$ ipython --no-banner

In [1]: import numpy as np

In [2]: from numpy import linalg as LA

In [3]: np.set_printoptions(precision=2, suppress=True, linewidth=200, sign=" ")

In [4]: A = np.loadtxt("data.csv", delimiter=",")

In [5]: print(A)
[[-0.7   2.78 -0.06  0.34  0.21  0.26 -1.41]
 [-1.94 -0.24  1.09 -0.03 -0.54 -0.44 -1.24]
 [ 0.48 -0.4   0.58 -0.77 -0.59 -0.12 -1.23]
 [-1.07 -0.18 -0.71 -1.06  3.21 -2.03  0.69]
 [-1.16  0.7  -1.23 -1.4  -0.55  1.67  0.96]
 [ 1.02 -0.94 -1.69  1.75  1.01 -0.43 -1.41]
 [ 0.19  0.41 -0.28 -1.3  -0.37 -0.91 -1.35]
 [-0.92 -1.14  2.89  0.03  1.63  0.94 -0.33]
 [ 0.46 -1.82  0.32 -1.32  1.78  2.08 -0.99]
 [ 0.46 -0.16 -1.18 -0.3   0.31 -0.65 -0.97]
 [ 2.27  0.53  0.76 -0.55  0.62  0.08  0.04]]

In [6]: hat = A @ LA.solve(A.T @ A, A.T)

In [7]: print(np.allclose(hat @ hat, hat))
True

In [8]: print(hat @ A[:, 4])
[ 0.21 -0.54 -0.59  3.21 -0.55  1.01 -0.37  1.63  1.78  0.31  0.62]

In [9]: f, g = A[3], A[1]

In [10]: print(np.round(f @ f, 2))
17.71

In [11]: print(round(f @ g, 2))
-0.32

In [12]: p = (f @ g) / (f @ f) * f

In [13]: print((g - p) @ f)
0.0

In [14]: print(p.round(2) + 0)
[ 0.02  0.    0.01  0.02 -0.06  0.04 -0.01]

In [15]: print(round(LA.norm(f + g) ** 2 + LA.norm(f - g) ** 2, 2))
49.48

In [16]: print(g - p)
[-1.96 -0.24  1.08 -0.05 -0.48 -0.48 -1.23]

In [17]: def softmax(z):
    ...:     e = np.exp(z - z.max(axis=-1, keepdims=True))
    ...:     return e / e.sum(axis=-1, keepdims=True)
    ...: 

In [18]: print(softmax(A[4]))
[ 0.03  0.18  0.03  0.02  0.05  0.47  0.23]

In [19]: print(softmax(A).sum(axis=1))
[ 1.  1.  1.  1.  1.  1.  1.  1.  1.  1.  1.]

In [20]: att = A @ A.T / np.sqrt(7)

In [21]: print(np.round(softmax(att), 2) + 0)
[[ 0.82  0.04  0.01  0.01  0.03  0.01  0.04  0.01  0.    0.02  0.01]
 [ 0.08  0.49  0.07  0.03  0.02  0.01  0.06  0.18  0.03  0.03  0.01]
 [ 0.05  0.11  0.19  0.02  0.03  0.05  0.16  0.08  0.12  0.08  0.09]
 [ 0.    0.    0.    0.98  0.    0.    0.    0.    0.    0.    0.  ]
 [ 0.04  0.02  0.01  0.02  0.82  0.    0.02  0.01  0.04  0.02  0.01]
 [ 0.01  0.01  0.01  0.02  0.    0.83  0.01  0.    0.02  0.06  0.01]
 [ 0.11  0.08  0.13  0.07  0.04  0.05  0.28  0.02  0.04  0.12  0.06]
 [ 0.    0.02  0.01  0.01  0.    0.    0.    0.87  0.08  0.    0.01]
 [ 0.    0.    0.01  0.01  0.01  0.01  0.    0.08  0.86  0.01  0.01]
 [ 0.06  0.04  0.07  0.12  0.04  0.23  0.13  0.01  0.07  0.17  0.06]
 [ 0.04  0.01  0.07  0.03  0.02  0.04  0.06  0.05  0.1   0.05  0.53]]

In [22]: print(softmax(att).round(6).argmax(axis=1))
[  0   1   2   3   4   5   6   7   8   5  10]
